$ ipython --no-banner

In [1]: import numpy as np

In [2]: np.set_printoptions(precision=2, suppress=True, linewidth=140, floatmode="fixed")

In [3]: def rnd(a):
   ...:     return np.round(a, 2) + 0
   ...: 

In [4]: A = np.loadtxt("layer1.csv", delimiter=",")

In [5]: print(A)
[[ 3.00  3.00  3.00  3.00]
 [ 3.00  6.00  6.00  6.00]
 [ 3.00  6.00  9.00  9.00]
 [ 3.00  6.00  9.00 12.00]]

In [6]: # symmetric, so the eigenvalues are real

In [7]: print(rnd(np.linalg.svd(A, compute_uv=False)))
[24.87  3.00  1.28  0.85]

In [8]: print(np.unravel_index(np.abs(A).argmax(), A.shape))
(np.int64(3), np.int64(3))

In [9]: print(np.count_nonzero(A))
16

In [10]: print(A - A[0])
[[0.00 0.00 0.00 0.00]
 [0.00 3.00 3.00 3.00]
 [0.00 3.00 6.00 6.00]
 [0.00 3.00 6.00 9.00]]

In [11]: rng = np.random.default_rng(504)

In [12]: z = rng.permutation(4)

In [13]: print(z)
[1 3 0 2]

In [14]: A2 = A[z][:, z]

In [15]: print(np.diag(A2))
[ 6.00 12.00  3.00  9.00]

In [16]: print(rnd(np.linalg.det(A2)), rnd(np.linalg.det(A[z])))
81.0 -81.0

In [17]: print(np.allclose(A2, A))
False

In [18]: print(A2)
[[ 6.00  6.00  3.00  6.00]
 [ 6.00 12.00  3.00  9.00]
 [ 3.00  3.00  3.00  3.00]
 [ 6.00  9.00  3.00  9.00]]

In [19]: E = np.cumsum(np.array([[1, 1, 2],
    ...:     [1, 0, 0],
    ...:     [2, 1, 2],
    ...:     [0, 2, 2],
    ...:     [2, 3, 3],
    ...:     [0, 0, 0],
    ...:     [0, 3, 1],
    ...:     [1, 3, 1],
    ...:     [1, 0, 2],
    ...:     [3, 2, 0],
    ...:     [3, 3, 2],
    ...:     [2, 3, 0],
    ...:     [1, 1, 0]]), axis=0)

In [20]: print(E)
[[ 1  1  2]
 [ 2  1  2]
 [ 4  2  4]
 [ 4  4  6]
 [ 6  7  9]
 [ 6  7  9]
 [ 6 10 10]
 [ 7 13 11]
 [ 8 13 13]
 [11 15 13]
 [14 18 15]
 [16 21 15]
 [17 22 15]]

In [21]: # row 5 repeats row 4

In [22]: cent = E[[8, 0]].astype(float)

In [23]: for _ in range(3):
    ...:     z = np.linalg.norm(E[:, None] - cent, axis=-1).argmin(axis=1)
    ...:     cent = np.array([E[z == j].mean(axis=0) for j in range(2)])
    ...: 

In [24]: print(z)
[1 1 1 1 1 1 1 0 0 0 0 0 0]

In [25]: print(np.bincount(z))
[6 7]

In [26]: z = E[:, 2] > np.median(E[:, 2])

In [27]: u = E[z].mean(axis=0) - E[~z].mean(axis=0)

In [28]: print(np.argsort(-np.abs(u).round(6), kind="stable"))
[1 0 2]

In [29]: print((((E - E.mean(axis=0)) @ u > 0) == z).mean())
1.0

In [30]: G = np.cov(E, rowvar=False)

In [31]: print(np.median(E, axis=0))
[ 6.00 10.00 10.00]

In [32]: print(np.argwhere(np.triu(np.abs(np.corrcoef(E.T)) > 0.8, 1)))
[[0 1]
 [0 2]
 [1 2]]

In [33]: print(rnd(np.polyfit(E[:, 0], E[:, 2], 1)))
[0.84 2.91]

In [34]: print(rnd(np.linalg.eigvalsh(G)[::-1]))
[100.86   2.12   0.66]

In [35]: print(np.argsort(-E.std(axis=0).round(6), kind="stable"))
[1 0 2]

In [36]: Ac = E - E.mean(axis=0)

In [37]: U, sv, vt = np.linalg.svd(Ac, full_matrices=False)

In [38]: print(rnd(vt[0] * np.sign(vt[0, np.abs(vt[0]).argmax()])))
[0.50 0.73 0.46]

In [39]: print(np.searchsorted(np.cumsum(sv ** 2) / (sv ** 2).sum(), 0.9) + 1)
1

In [40]: print(np.abs(U[:, 0]).argmax())
12

In [41]: print(np.linalg.matrix_rank(Ac))
3

In [42]: print(rnd(sv ** 2 / (sv ** 2).sum()))
[0.97 0.02 0.01]

In [43]: print(np.abs(vt[0]).argmax())
1

In [44]: W0 = np.array([[2.0, 3.0, 0.0, 0.0],
    ...:     [3.0, 3.0, 3.0, 0.0],
    ...:     [0.0, 3.0, 1.0, 3.0],
    ...:     [0.0, 0.0, 3.0, 0.0]])

In [45]: print(W0)
[[2.00 3.00 0.00 0.00]
 [3.00 3.00 3.00 0.00]
 [0.00 3.00 1.00 3.00]
 [0.00 0.00 3.00 0.00]]

In [46]: print(W0.ravel(order="F"))
[2.00 3.00 0.00 0.00 3.00 3.00 3.00 0.00 0.00 3.00 1.00 3.00 0.00 0.00 3.00 0.00]

In [47]: T = W0.reshape(4, 2, -1)

In [48]: print(np.einsum("ihd,ihd->ih", T, T))
[[13.00  0.00]
 [18.00  9.00]
 [ 9.00 10.00]
 [ 0.00  9.00]]

In [49]: print(T.sum(axis=1))
[[2.00 3.00]
 [6.00 3.00]
 [1.00 6.00]
 [3.00 0.00]]

In [50]: evals, V = np.linalg.eigh(W0)

In [51]: print(rnd(np.linalg.svd(W0, compute_uv=False)))
[6.84 3.47 3.00 0.38]

In [52]: print(rnd(np.linalg.eigvalsh(W0 + 4 * np.eye(4))))
[ 0.53  3.62  7.00 10.84]

In [53]: print(rnd(V.T @ W0 @ V))
[[-3.47  0.00  0.00  0.00]
 [ 0.00 -0.38  0.00  0.00]
 [ 0.00  0.00  3.00  0.00]
 [ 0.00  0.00  0.00  6.84]]

In [54]: print(rnd(V @ np.diag(evals) @ V.T))
[[2.00 3.00 0.00 0.00]
 [3.00 3.00 3.00 0.00]
 [0.00 3.00 1.00 3.00]
 [0.00 0.00 3.00 0.00]]

In [55]: print(rnd(np.linalg.eigvalsh(W0 @ W0)))
[ 0.14  9.00 12.01 46.85]
